>>> import numpy as np
>>> from numpy import linalg as LA
>>> np.set_printoptions(suppress=True, linewidth=200)
>>> arr = np.loadtxt("arr.csv", delimiter=",")
>>> arr
array([[ 0.2 , -2.92,  0.7 , -0.42,  1.16, -0.26, -0.98, -0.78,  0.78],
       [-1.78, -5.5 ,  1.15, -3.97,  0.5 , -1.13,  1.67, -3.39,  0.11],
       [ 1.08,  4.2 , -0.9 ,  2.62, -0.6 ,  0.78, -0.82,  2.34, -0.26],
       [-0.79,  0.59, -0.2 , -1.02, -0.82, -0.17,  1.42, -0.51, -0.63],
       [-0.14, -4.1 ,  0.95, -1.21,  1.3 , -0.49, -0.69, -1.47,  0.83],
       [-0.83, -3.05,  0.65, -1.97,  0.4 , -0.58,  0.67, -1.74,  0.16],
       [ 1.14,  2.94, -0.6 ,  2.4 , -0.12,  0.66, -1.2 ,  1.98,  0.06],
       [-0.42, -0.78,  0.15, -0.81, -0.06, -0.21,  0.51, -0.63, -0.09]])
>>> [round(float(x), 2) for x in LA.svd(arr, compute_uv=False)[:3]]
[12.95, 4.16, 0.0]
>>> LA.matrix_rank(arr, rtol=0.1)
np.int64(2)
>>> np.round(LA.norm(arr, 2), 2)
np.float64(12.95)
>>> np.round(LA.norm(arr, axis=1), 2)
array([3.58, 8.14, 5.8 , 2.33, 4.94, 4.28, 4.68, 1.48])
>>> print(round(float(LA.norm(arr[1] - arr[2])), 2))
13.93
>>> np.round(arr[1] @ arr[2], 2)
np.float64(-46.97)
>>> round(LA.norm(arr, 1), 2), round(float(LA.norm(arr, np.inf)), 2)
(np.float64(24.08), 19.2)
>>> A2 = arr / LA.norm(arr, axis=1, keepdims=True)
>>> G = A2 @ A2.T
>>> np.argwhere(np.triu(np.abs(G) > 0.95, 1))
array([[0, 4],
       [1, 2],
       [1, 5],
       [1, 6],
       [1, 7],
       [2, 5],
       [2, 6],
       [5, 6],
       [6, 7]])
>>> round(float(np.degrees(np.arccos(np.clip(G[6, 4], -1, 1)))), 2)
141.9
>>> K = np.array([[1.0, -2.0, -1.0, -1.0, -3.0, -1.0, 2.0, 1.0],
...     [2.0, -1.0, 3.0, 1.0, -2.0, -3.0, 2.0, 2.0],
...     [-3.0, -2.0, -1.0, 3.0, -2.0, 1.0, 1.0, 2.0],
...     [-1.0, 1.0, -3.0, -1.0, -2.0, 3.0, 0.0, 2.0],
...     [0.0, 3.0, 1.0, 3.0, 0.0, -2.0, 3.0, 1.0],
...     [0.0, 3.0, 0.0, 3.0, 1.0, 0.0, 1.0, 3.0],
...     [0.0, 0.0, 0.0, 0.0, 0.0, 0.0, -2.0, 0.0],
...     [0.0, 0.0, 0.0, 0.0, 0.0, 0.0, -4.0, 5.0]])
>>> x0 = np.array([0, 2, -3, -3, -3, -2, 2, 3])
>>> y = K @ x0
>>> y
array([20.,  8.,  2., 20.,  7.,  5., -4.,  7.])
>>> np.round(LA.solve(K, y + K[:, 3]), 2) + 0
array([ 0.,  2., -3., -2., -3., -2.,  2.,  3.])
>>> np.round(LA.solve(K, K[:, 5]), 2)
array([-0.,  0., -0.,  0.,  0.,  1., -0., -0.])
>>> np.round(LA.solve(K.T, K[1]), 2) + 0
array([0., 1., 0., 0., 0., 0., 0., 0.])
>>> rng = np.random.default_rng(23707)
>>> lab = rng.permutation(8)
>>> lab
array([2, 6, 3, 1, 4, 0, 7, 5])
>>> A2 = K[lab][:, lab]
>>> A2
array([[-1.,  1.,  3., -2., -2., -3.,  2.,  1.],
       [ 0., -2.,  0.,  0.,  0.,  0.,  0.,  0.],
       [-3.,  0., -1.,  1., -2., -1.,  2.,  3.],
       [ 3.,  2.,  1., -1., -2.,  2.,  2., -3.],
       [ 1.,  3.,  3.,  3.,  0.,  0.,  1., -2.],
       [-1.,  2., -1., -2., -3.,  1.,  1., -1.],
       [ 0., -4.,  0.,  0.,  0.,  0.,  5.,  0.],
       [ 0.,  1.,  3.,  3.,  1.,  0.,  3.,  0.]])
